$ ipython --no-banner

In [1]: import numpy as np

In [2]: from numpy import linalg as LA

In [3]: np.set_printoptions(precision=1, suppress=True, linewidth=120)

In [4]: data = np.load("x.npy")

In [5]: data
Out[5]: 
array([[-4,  4,  8],
       [ 4,  4,  1],
       [ 8,  1, -8]])

In [6]: P = np.triu(np.array([[0, 5, 6], [7, -2, -1], [-8, 6, 3]]), 1) + np.eye(3)

In [7]: M2 = P @ data @ LA.inv(P)

In [8]: P @ data - data @ P
Out[8]: 
array([[ 68.,  46., -15.],
       [ -8., -21., -12.],
       [  0., -40., -47.]])

In [9]: np.poly(M2)
Out[9]: array([  1.,   8., -97., -68.])

In [10]: M2
Out[10]: 
array([[  64., -290., -709.],
       [  -4.,   23.,   56.],
       [   8.,  -39.,  -95.]])

In [11]: LA.matrix_rank(M2)
Out[11]: np.int64(3)

In [12]: Uu, sigma, Vt = LA.svd(data)

In [13]: np.argmax(sigma[:-1] / (sigma[1:] + 1e-6)) + 1
Out[13]: np.int64(2)

In [14]: sigma
Out[14]: array([14.4,  7.1,  0.7])

In [15]: M2 = Uu[:, :2] @ np.diag(sigma[:2]) @ Vt[:2]

In [16]: LA.matrix_rank(M2)
Out[16]: np.int64(2)

In [17]: LA.matrix_rank(data, rtol=0.05)
Out[17]: np.int64(2)

In [18]: M2
Out[18]: 
array([[-3.8,  3.8,  8.2],
       [ 3.8,  4.2,  0.8],
       [ 8.2,  0.8, -7.8]])

In [19]: vals, vecs = LA.eigvalsh(data)
---------------------------------------------------------------------------
ValueError                                Traceback (most recent call last)
Cell In[19], line 1
----> 1 vals, vecs = LA.eigvalsh(data)

ValueError: too many values to unpack (expected 2)

In [20]: vals, vecs = LA.eigh(data)

In [21]: np.unique(vals.round(6) + 0, return_counts=True)[1]
Out[21]: array([1, 1, 1])

In [22]: np.round(vecs.T @ vecs, 1) + 0
Out[22]: 
array([[1., 0., 0.],
       [0., 1., 0.],
       [0., 0., 1.]])

In [23]: np.abs(vecs[:, -1])
Out[23]: array([0.5, 0.8, 0.3])

In [24]: np.round(vals.sum(), 1), np.trace(data)
Out[24]: (np.float64(-8.0), np.int64(-8))

In [25]: LA.cond(data) > 100
Out[25]: np.False_

In [26]: LA.matrix_rank(data, rtol=0.1)
Out[26]: np.int64(2)

In [27]: np.abs(LA.svd(data)[2][-1])
Out[27]: array([0.6, 0.6, 0.5])

In [28]: round(np.log10(LA.cond(data)))
Out[28]: 1

In [29]: np.argsort(-LA.norm(data, axis=0).round(6), kind="stable")[:3]
Out[29]: array([2, 0, 1])

In [30]: E = np.loadtxt("dump.csv", delimiter=",")

In [31]: E
Out[31]: 
array([[ 2.9,  3. , -1.7, -2.6,  3.6],
       [ 0.7, -2. ,  0.9,  5.9, -6.3],
       [-2.8, -2.9,  1.6,  2.6, -3.8],
       [-4.3, -2. ,  1.3, -1.8,  0.8],
       [ 0. , -2. ,  1. ,  4.3, -4.5],
       [-1. , -2.8,  1.5,  5.6, -6.7],
       [ 2.2,  2.2, -1. , -1.4,  1.9],
       [ 2.1,  0.2, -0.2,  3. , -2.8],
       [-2.9, -0.1,  0.2, -4.5,  4.2],
       [ 2.3,  2. , -1. , -1.5,  2.2],
       [-1.1, -2. ,  1.1,  2.7, -3.3],
       [-3.7, -2.9,  1.7,  1.2, -2.4],
       [-2.4,  1.1, -0.3, -5.8,  5.9],
       [-4. , -1.9,  1.3, -1.8,  0.9],
       [-1.1, -2.1,  0.8,  2.9, -3.5],
       [ 0.5,  0.9, -0.4, -1.3,  1.8],
       [-3.4, -1.1,  0.9, -3.1,  2.4],
       [ 1. , -2. ,  0.8,  5.9, -6.3],
       [-1.6, -0.9,  0.6,  0. , -0.3],
       [-3.6, -1. ,  0.7, -3. ,  2.5],
       [-2.3, -1.9,  1.1,  1.4, -2.1],
       [ 0.8,  3. , -1.3, -5.8,  6.6],
       [ 2. , -0.1, -0.1,  2.8, -2.9],
       [ 1.6,  0.9, -0.5,  0.1,  0.3],
       [-0.9,  0.1,  0. , -1.6,  1.4],
       [ 4.1,  2.1, -1.1,  1.6, -0.9],
       [-2.6, -0.9,  0.8, -1.6,  1. ],
       [-1.2,  3. , -0.9, -8.7,  9.3]])

In [32]: x = np.array([2, 0, 1, 0, 2])

In [33]: rhs = E @ x

In [34]: np.round(LA.solve(E.T @ E, E.T @ rhs), 1) + 0
Out[34]: array([2., 0., 1., 0., 2.])

In [35]: np.round(LA.lstsq(E, rhs)[0], 1) + 0
Out[35]: array([2., 0., 1., 0., 2.])

In [36]: try:
    ...:     LA.solve(E, rhs)
    ...: except LA.LinAlgError as e:
    ...:     print("failed:", e)
    ...: 
failed: Last 2 dimensions of the array must be square

In [37]: rng = np.random.default_rng(987236)

In [38]: rhs = rhs + 0.1 * rng.normal(size=28)

In [39]: rhs
Out[39]: 
array([ 11.3, -10.3, -11.6,  -5.9,  -8. , -13.8,   7.2,  -1.7,   2.8,   8.2,  -7.8, -10.5,   6.7,  -4.6,  -8.5,   4.3,
        -1.1,  -9.9,  -3.2,  -1.6,  -7.8,  13.6,  -1.9,   3.2,   1.1,   5.3,  -2.4,  15.3])

In [40]: c, *_ = LA.lstsq(E, rhs)

In [41]: c.round()
Out[41]: array([ 2.,  0.,  1., -0.,  2.])

In [42]: [round(float(LA.norm(LA.solve(E.T @ E + lam * np.eye(5), E.T @ rhs))), 2) for lam in (0, 1, 10, 100)]
Out[42]: [3.09, 1.94, 1.81, 1.47]

In [43]: np.round(E.T @ (rhs - E @ c), 1) + 0
Out[43]: array([0., 0., 0., 0., 0.])

In [44]: O, r_ = LA.qr(E)

In [45]: O.shape, r_.shape
Out[45]: ((28, 5), (5, 5))

In [46]: r_
Out[46]: 
array([[-12.8,  -6.2,   3.9,  -4.8,   2.1],
       [  0. ,   8. ,  -3.5, -18.6,  20.6],
       [  0. ,   0. ,  -0.6,  -0.4,   0.7],
       [  0. ,   0. ,   0. ,  -1.5,   1.6],
       [  0. ,   0. ,   0. ,   0. ,  -0.7]])

In [47]: np.round(abs(r_[0, 0]), 1), round(LA.norm(E[:, 0]), 1)
Out[47]: (np.float64(12.8), np.float64(12.8))

In [48]: np.round(O.T @ O, 1) + 0
Out[48]: 
array([[1., 0., 0., 0., 0.],
       [0., 1., 0., 0., 0.],
       [0., 0., 1., 0., 0.],
       [0., 0., 0., 1., 0.],
       [0., 0., 0., 0., 1.]])

In [49]: np.round(np.trace(O @ O.T), 1)
Out[49]: np.float64(5.0)

In [50]: np.allclose(r_.T @ r_, E.T @ E)
Out[50]: True

In [51]: O, vecs = LA.qr(r_[:, :1])[0], LA.qr(r_[:, 1:])[0]

In [52]: sigma = LA.svd(O.T @ vecs, compute_uv=False)

In [53]: (sigma > 0.9).sum()
Out[53]: np.int64(1)

In [54]: round(float(LA.norm(O @ O.T - vecs @ vecs.T, 2)), 1)
Out[54]: 1.0

In [55]: X = np.load("sample14.npy")

In [56]: X
Out[56]: 
array([[ 0.8, -5.3,  0.2],
       [ 6.6, -1.1,  0.9],
       [-5.4, -6.4, -0.6],
       [ 3. ,  1.9,  0.4],
       [ 5.7,  2.8,  0.7],
       [ 5.5,  9.4,  0.8],
       [-1.9,  2.6, -0.2],
       [-7.1, -9.6, -0.8],
       [-6.3,  2.6, -1. ],
       [ 0. ,  5.9, -0.1],
       [-5.4,  3.2, -0.8],
       [ 3.9, -3.2,  0.6],
       [ 0. ,  6.7, -0.1]])

In [57]: vals, vecs = LA.eigh(data)

In [58]: x = np.array([1, 1, 5])

In [59]: vecs * np.maximum(vals, 0) @ vecs.T
Out[59]: 
array([[1.9, 2.9, 1.2],
       [2.9, 4.4, 1.8],
       [1.2, 1.8, 0.8]])

In [60]: LA.matrix_rank(X, rtol=0.1)
Out[60]: np.int64(2)

In [61]: LA.cond(X) > 100
Out[61]: np.False_

In [62]: round(LA.norm(X, 2) / LA.norm(X), 1)
Out[62]: np.float64(0.8)

In [63]: np.argsort(-LA.norm(X, axis=0).round(6), kind="stable")[:3]
Out[63]: array([1, 0, 2])

In [64]: lab = X[:, 0] > np.median(X[:, 0])

In [65]: u = X[lab].mean(axis=0) - X[~lab].mean(axis=0)

In [66]: np.argsort(-np.abs(u).round(6), kind="stable")
Out[66]: array([0, 2, 1])

In [67]: ((X - X.mean(axis=0)) @ u > 0).astype(int)
Out[67]: array([1, 1, 0, 1, 1, 1, 0, 0, 0, 1, 0, 1, 1])

In [68]: O, _ = LA.qr(np.array([[-0.8, -2.5, 3.3], [1.7, 0.4, -0.9], [-1.2, 0.5, 0.4]]))

In [69]: mat = O[:, :3]

In [70]: mat
Out[70]: 
array([[-0.4, -0.9,  0.2],
       [ 0.8, -0.1,  0.6],
       [-0.5,  0.4,  0.7]])

In [71]: u = np.array([-3, 2])

In [72]: np.cross(mat[0, :3], mat[2, :3])
Out[72]: array([-0.8,  0.1, -0.6])

In [73]: np.polyval(u, mat[0])
Out[73]: array([3.1, 4.7, 1.3])

In [74]: np.convolve(mat[0], u)
Out[74]: array([ 1.1,  2. , -2.5,  0.5])

In [75]: np.round(np.correlate(mat[0], mat[2], "full"), 1) + 0
Out[75]: array([-0.3, -0.8,  0. ,  0.6, -0.1])

In [76]: M = np.array([[-3, 0, 0, 0], [2, 2, 0, 0], [-3, -2, 1, 0], [2, 3, -3, -3]])

In [77]: np.sort(LA.eigvals(M))
Out[77]: array([-3., -3.,  1.,  2.])

In [78]: M @ M
Out[78]: 
array([[ 9,  0,  0,  0],
       [-2,  4,  0,  0],
       [ 2, -6,  1,  0],
       [ 3,  3,  6,  9]])

In [79]: LA.matrix_power(M - np.diag(np.diag(M)), 4)
Out[79]: 
array([[0, 0, 0, 0],
       [0, 0, 0, 0],
       [0, 0, 0, 0],
       [0, 0, 0, 0]])

In [80]: M2 = np.array([[0, 2, 0], [-1, -1, -2]])

In [81]: basis = np.kron(M2, M)

In [82]: LA.matrix_rank(basis)
Out[82]: np.int64(8)

In [83]: J = np.loadtxt("block10.csv", delimiter=",")

In [84]: J
Out[84]: 
array([[-3., -3.,  0.,  0.,  0.],
       [-3.,  2., -3.,  0.,  0.],
       [ 0., -3.,  3., -3.,  0.],
       [ 0.,  0., -3., -2., -3.],
       [ 0.,  0.,  0., -3.,  0.]])

In [85]: vals, vecs = LA.eigh(J)

In [86]: x = np.array([0, 0, -2, 1, -2])

In [87]: np.round(x @ J @ x / (x @ x), 1), round(float(vals[0]), 1), round(float(vals[-1]), 1)
Out[87]: (np.float64(3.8), -5.3, 6.7)

In [88]: x @ J @ x
Out[88]: np.float64(34.0)

In [89]: (np.sign(vecs[:, -1].round(6)) == np.sign(vecs[0, -1].round(6))).astype(int)
Out[89]: array([1, 0, 1, 0, 1])

In [90]: M2 = LA.inv(J)

In [91]: (np.abs(M2) > 1e-9).astype(int)
Out[91]: 
array([[1, 1, 1, 0, 1],
       [1, 1, 1, 0, 1],
       [1, 1, 1, 0, 1],
       [0, 0, 0, 0, 1],
       [1, 1, 1, 1, 1]])

In [92]: np.allclose(M2, J.T)
Out[92]: False

In [93]: np.round(LA.cond(J), 1)
Out[93]: np.float64(16.2)

In [94]: np.round(LA.slogdet(J)[0], 1)
Out[94]: np.float64(1.0)

In [95]: O = J.astype(float).copy()

In [96]: for j in range(5):
    ...:     O[:, j] -= O[:, :j] @ (O[:, :j].T @ O[:, j])
    ...:     O[:, j] /= LA.norm(O[:, j])
    ...: 

In [97]: np.round(O.T @ J, 1) + 0
Out[97]: 
array([[ 4.2,  0.7,  2.1,  0. ,  0. ],
       [ 0. ,  4.6, -3.6,  1.9,  0. ],
       [ 0. ,  0. ,  3.1,  1.2,  2.9],
       [ 0. ,  0. ,  0. ,  4.1,  0.6],
       [ 0. ,  0. ,  0. ,  0. ,  0.6]])

In [98]: np.round(O.T @ O, 1) + 0
Out[98]: 
array([[1., 0., 0., 0., 0.],
       [0., 1., 0., 0., 0.],
       [0., 0., 1., 0., 0.],
       [0., 0., 0., 1., 0.],
       [0., 0., 0., 0., 1.]])

In [99]: basis = X[[3, 0]].astype(float)

In [100]: for _ in range(7):
     ...:     lab = LA.norm(X[:, None] - basis, axis=-1).argmin(axis=1)
     ...:     basis = np.array([X[lab == j].mean(axis=0) for j in range(2)])
     ...: 

In [101]: lab
Out[101]: array([1, 0, 1, 0, 0, 0, 0, 1, 0, 0, 0, 1, 0])

In [102]: np.bincount(lab)
Out[102]: array([9, 4])

In [103]: basis
Out[103]: 
array([[ 0.8,  3.8,  0.1],
       [-1.9, -6.1, -0.1]])

In [104]: F = np.array([[-1.0, 0.0, 0.0], [0.0, 24.0, -35.0], [0.0, -35.0, 48.0]])

In [105]: # splits into 2 blocks

In [106]: round(LA.eigvalsh(F).min(), 1)
Out[106]: np.float64(-1.0)

In [107]: try:
     ...:     LA.cholesky(F)
     ...: except LA.LinAlgError as e:
     ...:     print("failed:", e)
     ...: 
failed: Matrix is not positive definite

In [108]: Uu, sigma, Vt = LA.svd(E)

In [109]: np.argmax(sigma[:-1] / (sigma[1:] + 1e-6)) + 1
Out[109]: np.int64(2)

In [110]: M2 = Uu[:, :2] @ np.diag(sigma[:2]) @ Vt[:2]

In [111]: round(float(np.abs(E - M2).max()), 1)
Out[111]: 0.3

In [112]: M2.round(1) + 0
Out[112]: 
array([[ 2.9,  3. , -1.6, -2.6,  3.6],
       [ 0.7, -2.1,  0.8,  5.9, -6.3],
       [-2.8, -3. ,  1.6,  2.7, -3.7],
       [-4.3, -2. ,  1.3, -1.8,  0.8],
       [-0.1, -1.9,  0.8,  4.2, -4.7],
       [-0.9, -3. ,  1.4,  5.7, -6.5],
       [ 2.2,  2. , -1.1, -1.3,  2. ],
       [ 2.1,  0.1, -0.2,  3. , -2.8],
       [-2.9,  0. ,  0.3, -4.5,  4.2],
       [ 2.2,  2.1, -1.1, -1.5,  2.2],
       [-1.2, -1.9,  1. ,  2.7, -3.3],
       [-3.7, -2.9,  1.6,  1.2, -2.3],
       [-2.3,  1. , -0.2, -5.9,  5.9],
       [-4.1, -1.9,  1.2, -1.8,  0.9],
       [-1.1, -2. ,  1. ,  2.9, -3.5],
       [ 0.5,  0.9, -0.5, -1.4,  1.7],
       [-3.5, -1. ,  0.8, -3. ,  2.4],
       [ 0.9, -1.9,  0.8,  5.9, -6.3],
       [-1.5, -1. ,  0.6, -0.1, -0.3],
       [-3.6, -1. ,  0.8, -3.1,  2.5],
       [-2.2, -2. ,  1.1,  1.4, -2.1],
       [ 0.8,  3. , -1.4, -5.8,  6.6],
       [ 1.9,  0. , -0.2,  3. , -2.8],
       [ 1.5,  1. , -0.6,  0.1,  0.3],
       [-0.9,  0.1,  0. , -1.5,  1.5],
       [ 4.1,  2. , -1.2,  1.7, -0.8],
       [-2.6, -1. ,  0.7, -1.6,  1.1],
       [-1.2,  2.9, -1.2, -8.7,  9.3]])

In [113]: LA.matrix_rank(M2)
Out[113]: np.int64(2)

In [114]: round(LA.norm(E - M2, 2), 1), np.round(sigma[2], 1)
Out[114]: (np.float64(0.6), np.float64(0.6))

In [115]: np.round(LA.norm(E - M2) / LA.norm(E), 1)
Out[115]: np.float64(0.0)

In [116]: d = LA.norm(E[:, None] - E[None], axis=-1)

In [117]: d[:5, :5]
Out[117]: 
array([[ 0. , 14.4, 12.6,  9.7, 12.4],
       [14.4,  0. ,  5.5, 11.6,  2.5],
       [12.6,  5.5,  0. ,  6.6,  3.5],
       [ 9.7, 11.6,  6.6,  0. ,  9.2],
       [12.4,  2.5,  3.5,  9.2,  0. ]])

In [118]: LA.matrix_rank(d ** 2)
Out[118]: np.int64(7)

In [119]: d[14]
Out[119]: 
array([11.4,  4.5,  2.1,  7.1,  2.1,  4.3,  9. ,  4.1, 11. ,  9.1,  0.4,  3.5, 13.3,  7.1,  0. ,  7.7,  8.8,  4.6,
        4.5,  8.8,  2.4, 14.6,  3.8,  6.3,  7.1,  7.5,  6.6, 18.1])

In [120]: (d + 1e9 * np.eye(28)).round(6).argmin(axis=1)
Out[120]: array([ 9, 17, 10, 13, 14,  1,  9, 22, 12,  6, 14, 20,  8,  3, 10, 24, 19,  1, 26, 16, 11, 12,  7, 15, 15, 23, 13, 21])

In [121]: Uu, sigma, Vt = LA.svd(F)

In [122]: np.argmax(sigma[:-1] / (sigma[1:] + 1e-6)) + 1
Out[122]: np.int64(1)

In [123]: sigma
Out[123]: array([73.,  1.,  1.])

In [124]: M2 = Uu[:, :1] @ np.diag(sigma[:1]) @ Vt[:1]

In [125]: M2
Out[125]: 
array([[  0. ,   0. ,   0. ],
       [  0. ,  24.7, -34.5],
       [  0. , -34.5,  48.3]])

In [126]: round(float(LA.norm(F - M2, 2)), 1), np.round(sigma[1], 1)
Out[126]: (1.0, np.float64(1.0))

In [127]: LA.matrix_rank(F, rtol=0.05)
Out[127]: np.int64(1)

In [128]: LA.matrix_rank(M2)
Out[128]: np.int64(1)
